$ ipython --no-banner

In [1]: import numpy as np

In [2]: np.set_printoptions(precision=3, suppress=True, linewidth=120)

In [3]: rd = lambda a: np.round(a, 3) + 0

In [4]: W0 = np.loadtxt("data.csv", delimiter=",")

In [5]: W0
Out[5]: 
array([[-15.,  20., -40., -30.,  35.,  35., -30., -15., -10.,   0.,  35., -25.,  20., -30.],
       [-24.,  32., -64., -48.,  56.,  56., -48., -24., -16.,   0.,  56., -40.,  32., -48.],
       [ -6.,   8., -16., -12.,  14.,  14., -12.,  -6.,  -4.,   0.,  14., -10.,   8., -12.],
       [-12.,  16., -32., -24.,  28.,  28., -24., -12.,  -8.,   0.,  28., -20.,  16., -24.],
       [  3.,  -4.,   8.,   6.,  -7.,  -7.,   6.,   3.,   2.,   0.,  -7.,   5.,  -4.,   6.],
       [ 24., -32.,  64.,  48., -56., -56.,  48.,  24.,  16.,   0., -56.,  40., -32.,  48.],
       [ -9.,  12., -24., -18.,  21.,  21., -18.,  -9.,  -6.,   0.,  21., -15.,  12., -18.],
       [ 27., -36.,  72.,  54., -63., -63.,  54.,  27.,  18.,   0., -63.,  45., -36.,  54.],
       [  0.,   0.,   0.,   0.,   0.,   0.,   0.,   0.,   0.,   0.,   0.,   0.,   0.,   0.]])

In [6]: left, s, VT = np.linalg.svd(W0)

In [7]: vecs = VT[:(s > 1e-8).sum()]

In [8]: rng = np.random.default_rng(2170)

In [9]: vec = W0[3] + -1 * W0[6] + rng.integers(2) * np.eye(14)[12]

In [10]: vec
Out[10]: array([-3.,  4., -8., -6.,  7.,  7., -6., -3., -2.,  0.,  7., -5.,  4., -6.])

In [11]: rd(np.diag(vecs.T @ vecs))
Out[11]: array([0.023, 0.04 , 0.161, 0.09 , 0.123, 0.123, 0.09 , 0.023, 0.01 , 0.   , 0.123, 0.063, 0.04 , 0.09 ])

In [12]: np.allclose(vecs.T @ vecs @ vec, vec)
Out[12]: True

In [13]: rd(np.linalg.norm(vec - vecs.T @ vecs @ vec))
Out[13]: np.float64(0.0)

In [14]: f = np.array([1, 4, 1, 5, 0, 5, 2, 4, 5, 1])

In [15]: X = 4 * np.eye(10) + np.outer(f, f)

In [16]: X
Out[16]: 
array([[ 5.,  4.,  1.,  5.,  0.,  5.,  2.,  4.,  5.,  1.],
       [ 4., 20.,  4., 20.,  0., 20.,  8., 16., 20.,  4.],
       [ 1.,  4.,  5.,  5.,  0.,  5.,  2.,  4.,  5.,  1.],
       [ 5., 20.,  5., 29.,  0., 25., 10., 20., 25.,  5.],
       [ 0.,  0.,  0.,  0.,  4.,  0.,  0.,  0.,  0.,  0.],
       [ 5., 20.,  5., 25.,  0., 29., 10., 20., 25.,  5.],
       [ 2.,  8.,  2., 10.,  0., 10.,  8.,  8., 10.,  2.],
       [ 4., 16.,  4., 20.,  0., 20.,  8., 20., 20.,  4.],
       [ 5., 20.,  5., 25.,  0., 25., 10., 20., 29.,  5.],
       [ 1.,  4.,  1.,  5.,  0.,  5.,  2.,  4.,  5.,  5.]])

In [17]: vec = np.array([4, -4, -3, -5, -3, 2, 0, 4, 0, -4])

In [18]: rhs = X @ vec

In [19]: rhs
Out[19]: array([  -2.,  -88.,  -30., -110.,  -12.,  -82.,  -36.,  -56.,  -90.,  -34.])

In [20]: rd(np.linalg.solve(X, rhs + X[:, 7]))
Out[20]: array([ 4., -4., -3., -5., -3.,  2.,  0.,  5.,  0., -4.])

In [21]: rd(np.linalg.solve(X.T, X[8]))
Out[21]: array([0., 0., 0., 0., 0., 0., 0., 0., 1., 0.])

In [22]: rd(np.linalg.solve(X, rhs))
Out[22]: array([ 4., -4., -3., -5., -3.,  2.,  0.,  4.,  0., -4.])
